In [1]: import numpy as np

In [2]: np.set_printoptions(precision=2, suppress=True, linewidth=120, sign=" ")

In [3]: F = np.load("sample12.npy")

In [4]: F
Out[4]: 
array([[ 0,  1,  1,  1],
       [ 3,  1,  3,  2],
       [ 1,  3,  2,  1],
       [ 1,  3,  2,  1],
       [ 0,  3,  2,  3],
       [ 0,  0,  2,  1]])

In [5]: # row 3 repeats row 2

In [6]: def softmax(z):
   ...:     e = np.exp(z - z.max(axis=-1, keepdims=True))
   ...:     return e / e.sum(axis=-1, keepdims=True)
   ...: 

In [7]: np.round(softmax(10 * F[2]), 2) + 0
Out[7]: array([ 0.,  1.,  0.,  0.])

In [8]: softmax(F).sum(axis=1)
Out[8]: array([ 1.,  1.,  1.,  1.,  1.,  1.])

In [9]: att = F @ F.T / np.sqrt(4)

In [10]: softmax(att)[2] @ F
Out[10]: array([ 0.89,  2.71,  2.14,  1.91])

In [11]: other = np.c_[F[:, :1] @ np.array([[1]]), np.array([2, 1, 3, 0, 1, 4])]

In [12]: other
Out[12]: 
array([[ 0,  2],
       [ 3,  1],
       [ 1,  3],
       [ 1,  0],
       [ 0,  1],
       [ 0,  4]])

In [13]: np.linalg.matrix_rank(other)
Out[13]: np.int64(2)

In [14]: np.linalg.matrix_rank(np.c_[F, other])
Out[14]: np.int64(5)

In [15]: np.round(np.linalg.lstsq(F, other[:, 0])[0], 2) + 0
Out[15]: array([ 1.,  0.,  0.,  0.])

In [16]: other = np.array([[0, 0], [0, 3], [2, 0]])

In [17]: X = np.tile(other, (2, 3))

In [18]: X
Out[18]: 
array([[ 0,  0,  0,  0,  0,  0],
       [ 0,  3,  0,  3,  0,  3],
       [ 2,  0,  2,  0,  2,  0],
       [ 0,  0,  0,  0,  0,  0],
       [ 0,  3,  0,  3,  0,  3],
       [ 2,  0,  2,  0,  2,  0]])

In [19]: left, sigma, Vt = np.linalg.svd(X)

In [20]: vecs = Vt[:(sigma > 1e-8).sum()]

In [21]: rng = np.random.default_rng(343)

In [22]: vec = X[2] + 5 * X[1] + rng.integers(2) * np.eye(6)[2]

In [23]: vec
Out[23]: array([  2.,  15.,   2.,  15.,   2.,  15.])

In [24]: np.diag(vecs.T @ vecs)
Out[24]: array([ 0.33,  0.33,  0.33,  0.33,  0.33,  0.33])

In [25]: round(float(np.linalg.norm(vec - vecs.T @ vecs @ vec)), 2)
Out[25]: 0.0

In [26]: E = np.load("m.npy")

In [27]: E
Out[27]: 
array([[ -4,   2,   4,   4],
       [  8,  -4,  -8,  -8],
       [ -8,   4,   8,   8],
       [-10,   5,  10,  10],
       [  6,  -3,  -6,  -6],
       [ -2,   1,   2,   2]])

In [28]: rk = np.linalg.matrix_rank(E)

In [29]: rk
Out[29]: np.int64(1)

In [30]: N = np.linalg.svd(E)[2][rk:].T

In [31]: [int(np.linalg.matrix_rank(np.delete(E, i, axis=0))) for i in range(6)]
Out[31]: [1, 1, 1, 1, 1, 1]

In [32]: N.shape
Out[32]: (4, 3)

In [33]: np.round(E @ N, 2) + 0
Out[33]: 
array([[ 0.,  0.,  0.],
       [ 0.,  0.,  0.],
       [ 0.,  0.,  0.],
       [ 0.,  0.,  0.],
       [ 0.,  0.,  0.],
       [ 0.,  0.,  0.]])

In [34]: np.linalg.matrix_rank(E.T @ E), np.linalg.matrix_rank(E @ E.T)
Out[34]: (np.int64(1), np.int64(1))

In [35]: np.linalg.norm(E, axis=1)
Out[35]: array([  7.21,  14.42,  14.42,  18.03,  10.82,   3.61])

In [36]: round(np.linalg.norm(E, 2), 2)
Out[36]: np.float64(30.38)

In [37]: np.linalg.norm(E, axis=0)
Out[37]: array([ 16.85,   8.43,  16.85,  16.85])

In [38]: left, sigma, Vt = np.linalg.svd(E)

In [39]: np.argmax(sigma[:-1] / (sigma[1:] + 1e-6)) + 1
Out[39]: np.int64(1)

In [40]: other = left[:, :1] @ np.diag(sigma[:1]) @ Vt[:1]

In [41]: other
Out[41]: 
array([[ -4.,   2.,   4.,   4.],
       [  8.,  -4.,  -8.,  -8.],
       [ -8.,   4.,   8.,   8.],
       [-10.,   5.,  10.,  10.],
       [  6.,  -3.,  -6.,  -6.],
       [ -2.,   1.,   2.,   2.]])

In [42]: np.linalg.matrix_rank(other)
Out[42]: np.int64(1)
